% python3 -q
>>> import numpy as np
>>> np.set_printoptions(suppress=True, linewidth=120)
>>> rnd = lambda a: np.round(a, 3) + 0
>>> A = np.array([[1.0, -6.0, 2.0], [-6.0, 6.0, -3.0], [2.0, -3.0, -2.0]])
>>> other = A / np.linalg.norm(A, axis=1, keepdims=True)
>>> cov = other @ other.T
>>> rnd(cov)
array([[ 1.   , -0.833,  0.606],
       [-0.833,  1.   , -0.647],
       [ 0.606, -0.647,  1.   ]])
>>> rnd(np.linalg.norm(other, axis=1))
array([1., 1., 1.])
>>> other = np.array([[-1, 0], [3, -3]])
>>> X = np.triu(other)
>>> X
array([[-1,  0],
       [ 0, -3]])
>>> Uu, sigma, vt = np.linalg.svd(A, full_matrices=False)
>>> rnd(Uu.T @ A @ vt.T)
array([[11.,  0.,  0.],
       [ 0.,  3.,  0.],
       [ 0.,  0.,  3.]])
>>> (sigma > 1e-8).sum()
np.int64(3)
>>> rnd(sigma)
array([11.,  3.,  3.])
>>> rnd(np.cumsum(sigma ** 2) / np.sum(sigma ** 2))
array([0.871, 0.935, 1.   ])
>>> rnd(vt @ vt.T)
array([[1., 0., 0.],
       [0., 1., 0.],
       [0., 0., 1.]])
>>> X.T @ X
array([[1, 0],
       [0, 9]])
>>> rnd(np.linalg.pinv(X))
array([[-1.   ,  0.   ],
       [ 0.   , -0.333]])
>>> rnd(np.linalg.norm(X, axis=0))
array([1., 3.])
>>> np.unravel_index(np.abs(X).argmax(), X.shape)
(np.int64(1), np.int64(1))
>>> rnd(np.linalg.svd(X, compute_uv=False))
array([3., 1.])
>>> X[:, 2]
Traceback (most recent call last):
  File "<python-input-22>", line 1, in <module>
    X[:, 2]
    ~^^^^^^
IndexError: index 2 is out of bounds for axis 1 with size 2
>>> np.abs(X).max()
np.int64(3)
>>> vec = np.array([3, 0])
>>> y = X @ vec
>>> y
array([-3,  0])
>>> rnd(np.linalg.solve(X.T, X[0]))
array([1., 0.])
>>> feats = np.array([[5.3, 1.0, 2.0, 2.0, 3.0],
...     [2.0, 4.3, 4.0, 5.0, 4.0],
...     [2.0, 0.0, 3.3, 1.0, 4.0],
...     [4.0, 0.0, 3.0, 2.3, 0.0],
...     [5.0, 1.0, 2.0, 2.0, 3.3]])
>>> Q = feats.astype(float).copy()
>>> for j in range(5):
...     Q[:, j] -= Q[:, :j] @ (Q[:, :j].T @ Q[:, j])
...     Q[:, j] /= np.linalg.norm(Q[:, j])
... 
>>> rnd(Q.T @ Q)
array([[1., 0., 0., 0., 0.],
       [0., 1., 0., 0., 0.],
       [0., 0., 1., 0., 0.],
       [0., 0., 0., 1., 0.],
       [0., 0., 0., 0., 1.]])
>>> rng = np.random.default_rng(8367)
>>> lab = rng.permutation(5)
>>> lab
array([2, 4, 3, 0, 1])
>>> other = feats[lab][:, lab]
>>> rnd(np.sort(np.abs(np.linalg.eigvals(other))))
array([ 0.3  ,  1.08 ,  2.842,  2.842, 12.433])
>>> rnd(np.linalg.det(other)), rnd(np.linalg.det(feats[lab]))
(np.float64(32.543), np.float64(-32.543))
>>> np.trace(other)
np.float64(18.5)
